$ ipython --no-banner

In [1]: import numpy as np

In [2]: import numpy.linalg as la

In [3]: np.set_printoptions(precision=2, suppress=True, linewidth=140)

In [4]: feats = np.load("a.npy")

In [5]: feats
Out[5]: 
array([[4., 0., 0., 5., 4., 9., 0., 9.],
       [0., 3., 0., 0., 3., 3., 3., 3.],
       [0., 3., 0., 1., 3., 1., 1., 1.],
       [0., 2., 3., 0., 1., 0., 0., 0.],
       [0., 0., 1., 2., 0., 3., 3., 0.],
       [0., 2., 2., 2., 1., 3., 0., 1.],
       [0., 3., 2., 1., 1., 3., 2., 0.],
       [0., 1., 2., 1., 2., 3., 1., 1.]])

In [6]: Q, r_ = la.qr(feats)

In [7]: np.abs(np.diag(r_))
Out[7]: array([4.  , 6.  , 3.61, 2.47, 2.05, 2.74, 2.28, 1.12])

In [8]: np.round(Q @ r_, 2) + 0
Out[8]: 
array([[4., 0., 0., 5., 4., 9., 0., 9.],
       [0., 3., 0., 0., 3., 3., 3., 3.],
       [0., 3., 0., 1., 3., 1., 1., 1.],
       [0., 2., 3., 0., 1., 0., 0., 0.],
       [0., 0., 1., 2., 0., 3., 3., 0.],
       [0., 2., 2., 2., 1., 3., 0., 1.],
       [0., 3., 2., 1., 1., 3., 2., 0.],
       [0., 1., 2., 1., 2., 3., 1., 1.]])

In [9]: X = np.load("run13.npy")

In [10]: X
Out[10]: 
array([[-0.17,  0.09,  0.08],
       [ 0.51, -0.69, -0.1 ],
       [-0.68, -0.65, -0.24],
       [ 0.51, -0.14, -0.19],
       [ 0.  , -0.27,  0.94]])

In [11]: # columns are unit length and at right angles

In [12]: x0 = np.array([2, 0, 7])

In [13]: y = X @ x0

In [14]: np.round(la.solve(X.T @ X, X.T @ y), 2) + 0
Out[14]: array([2., 0., 7.])

In [15]: np.round(la.pinv(X) @ X, 2) + 0
Out[15]: 
array([[1., 0., 0.],
       [0., 1., 0.],
       [0., 0., 1.]])

In [16]: y
Out[16]: array([ 0.24,  0.34, -3.02, -0.34,  6.6 ])

In [17]: rng = np.random.default_rng(357)

In [18]: y = y + 0.1 * rng.normal(size=5)

In [19]: y
Out[19]: array([ 0.2 ,  0.37, -3.01, -0.22,  6.84])

In [20]: b, *_ = la.lstsq(X, y)

In [21]: round(la.norm(y - X @ b), 2)
Out[21]: np.float64(0.13)

In [22]: b
Out[22]: array([ 2.08, -0.11,  7.19])

In [23]: [round(float(la.norm(la.solve(X.T @ X + lam * np.eye(3), X.T @ y))), 2) for lam in (0, 1, 10, 100)]
Out[23]: [7.48, 3.74, 0.68, 0.07]
